In [1]: import numpy as np

In [2]: np.set_printoptions(suppress=True, linewidth=100)

In [3]: M = np.load("a.npy")

In [4]: M.round(3)
Out[4]: 
array([[-0.229, -0.603, -0.559,  0.24 ,  0.337,  0.317],
       [-0.459, -0.32 , -0.149, -0.092, -0.407, -0.701],
       [ 0.459,  0.154, -0.698, -0.504, -0.138, -0.077],
       [-0.688,  0.626, -0.284, -0.086,  0.042,  0.212],
       [ 0.   , -0.111, -0.025,  0.149, -0.833,  0.52 ],
       [-0.229, -0.326,  0.312, -0.806,  0.075,  0.296]])

In [5]: rng = np.random.default_rng(62539)

In [6]: z = rng.permutation(6)

In [7]: z
Out[7]: array([5, 4, 3, 2, 1, 0])

In [8]: out = M[z][:, z]

In [9]: np.allclose(out, M)
Out[9]: False

In [10]: np.round(np.linalg.norm(M, axis=0), 3)
Out[10]: array([1., 1., 1., 1., 1., 1.])

In [11]: np.allclose(M, M.T)
Out[11]: False

In [12]: round(float(np.linalg.det(M)), 3)
Out[12]: -1.0

In [13]: np.allclose(M @ M.T, M.T @ M)
Out[13]: True

In [14]: np.round(np.trace(M), 3)
Out[14]: np.float64(-1.87)

In [15]: np.round(np.sort(np.abs(np.linalg.eigvals(M))), 3)
Out[15]: array([1., 1., 1., 1., 1., 1.])

In [16]: u, g = M[0], M[5]

In [17]: round(u @ g, 3)
Out[17]: np.float64(0.0)

In [18]: pr = (u @ g) / (u @ u) * u

In [19]: np.linalg.matrix_rank(np.outer(u, g))
Out[19]: np.int64(1)

In [20]: np.round(g - pr, 3)
Out[20]: array([-0.229, -0.326,  0.312, -0.806,  0.075,  0.296])

In [21]: pr.round(3) + 0
Out[21]: array([0., 0., 0., 0., 0., 0.])

In [22]: np.round(M.ravel(order="F"), 3)
Out[22]: 
array([-0.229, -0.459,  0.459, -0.688,  0.   , -0.229, -0.603, -0.32 ,  0.154,  0.626, -0.111,
       -0.326, -0.559, -0.149, -0.698, -0.284, -0.025,  0.312,  0.24 , -0.092, -0.504, -0.086,
        0.149, -0.806,  0.337, -0.407, -0.138,  0.042, -0.833,  0.075,  0.317, -0.701, -0.077,
        0.212,  0.52 ,  0.296])

In [23]: t3 = M.reshape(6, 2, -1)

In [24]: np.einsum("ihd,jhd->hij", t3, t3).shape
Out[24]: (2, 6, 6)

In [25]: np.round(t3.transpose(1, 0, 2), 3)
Out[25]: 
array([[[-0.229, -0.603, -0.559],
        [-0.459, -0.32 , -0.149],
        [ 0.459,  0.154, -0.698],
        [-0.688,  0.626, -0.284],
        [ 0.   , -0.111, -0.025],
        [-0.229, -0.326,  0.312]],

       [[ 0.24 ,  0.337,  0.317],
        [-0.092, -0.407, -0.701],
        [-0.504, -0.138, -0.077],
        [-0.086,  0.042,  0.212],
        [ 0.149, -0.833,  0.52 ],
        [-0.806,  0.075,  0.296]]])

In [26]: t3[:, 0].round(3)
Out[26]: 
array([[-0.229, -0.603, -0.559],
       [-0.459, -0.32 , -0.149],
       [ 0.459,  0.154, -0.698],
       [-0.688,  0.626, -0.284],
       [ 0.   , -0.111, -0.025],
       [-0.229, -0.326,  0.312]])
